% python3 -q
>>> import numpy as np
>>> np.set_printoptions(precision=3, suppress=True, linewidth=100, legacy="1.25")
>>> def rd(a):
...     return np.round(a, 3) + 0
... 
>>> feats = np.loadtxt("data.csv", delimiter=",")
>>> feats
array([[ 1.,  2., -2.,  0.,  0.,  0.,  0.,  0.,  0.,  0.,  0.,  0.,  0.,  0.,  0.,  0.],
       [ 0., -2., -1.,  0.,  0.,  0.,  0.,  0.,  0.,  0.,  0.,  0.,  0.,  0.,  0.,  0.],
       [-3.,  3.,  1.,  0.,  0.,  0.,  0.,  0.,  0.,  0.,  0.,  0.,  0.,  0.,  0.,  0.],
       [ 0.,  0.,  0.,  4.,  5., -1., -1., -4.,  0.,  0.,  0., -2.,  3., -4., -2.,  5.],
       [ 0.,  0.,  0.,  0.,  2., -2., -3.,  4.,  5.,  5.,  5., -4.,  0., -1., -5., -3.],
       [ 0.,  0.,  0.,  2., -5., -3.,  3.,  0., -3.,  4.,  0., -4., -4., -5., -4.,  2.],
       [ 0.,  0.,  0.,  3., -2.,  1.,  3.,  0.,  5., -1., -4., -5.,  2.,  5., -2., -4.],
       [ 0.,  0.,  0., -4.,  2., -4., -3.,  0., -3., -4., -1., -2., -5.,  5.,  3.,  4.],
       [ 0.,  0.,  0.,  1., -2., -2.,  0., -5.,  1., -2.,  5.,  0., -1.,  5.,  5.,  3.],
       [ 0.,  0.,  0.,  5.,  4., -5., -1.,  4., -3., -4., -1.,  0., -5., -1.,  1., -1.],
       [ 0.,  0.,  0., -4.,  1., -1.,  2.,  2.,  4., -4., -3.,  5.,  2., -4., -2., -1.],
       [ 0.,  0.,  0., -3.,  5.,  5., -5., -1.,  2., -4., -5.,  0., -3.,  4.,  0.,  5.],
       [ 0.,  0.,  0., -1., -3.,  3.,  2.,  5.,  0., -2.,  5., -5., -3., -5., -3., -1.],
       [ 0.,  0.,  0., -2., -3., -1., -4., -1.,  5.,  2., -4., -4.,  3., -4., -5.,  5.],
       [ 0.,  0.,  0.,  1., -2.,  0.,  3., -4.,  0., -4.,  3.,  2., -2., -2., -2., -2.],
       [ 0.,  0.,  0.,  5., -5.,  1.,  2., -4., -3., -5.,  2., -3.,  3.,  4.,  4., -3.]])
>>> # 2 blocks once reordered
>>> W = np.array([[2, 5],
...     [2, 2],
...     [9, 2],
...     [6, 2],
...     [4, 4],
...     [6, 7],
...     [8, 0],
...     [7, 5],
...     [7, 0],
...     [1, 9],
...     [6, 6],
...     [7, 3],
...     [0, 1],
...     [8, 8],
...     [0, 7],
...     [7, 2]])
>>> beta = np.array([-3, -2])
>>> hid = np.maximum(feats @ W + beta, 0)
>>> (hid > 0).astype(int)
array([[0, 1],
       [0, 0],
       [1, 0],
       [0, 0],
       [1, 1],
       [0, 0],
       [1, 0],
       [0, 0],
       [1, 1],
       [0, 0],
       [1, 0],
       [1, 1],
       [0, 0],
       [0, 0],
       [0, 0],
       [0, 0]])
>>> W2 = np.array([[2, 2, 0], [2, 0, 2]])
>>> W @ W2
array([[14,  4, 10],
       [ 8,  4,  4],
       [22, 18,  4],
       [16, 12,  4],
       [16,  8,  8],
       [26, 12, 14],
       [16, 16,  0],
       [24, 14, 10],
       [14, 14,  0],
       [20,  2, 18],
       [24, 12, 12],
       [20, 14,  6],
       [ 2,  0,  2],
       [32, 16, 16],
       [14,  0, 14],
       [18, 14,  4]])
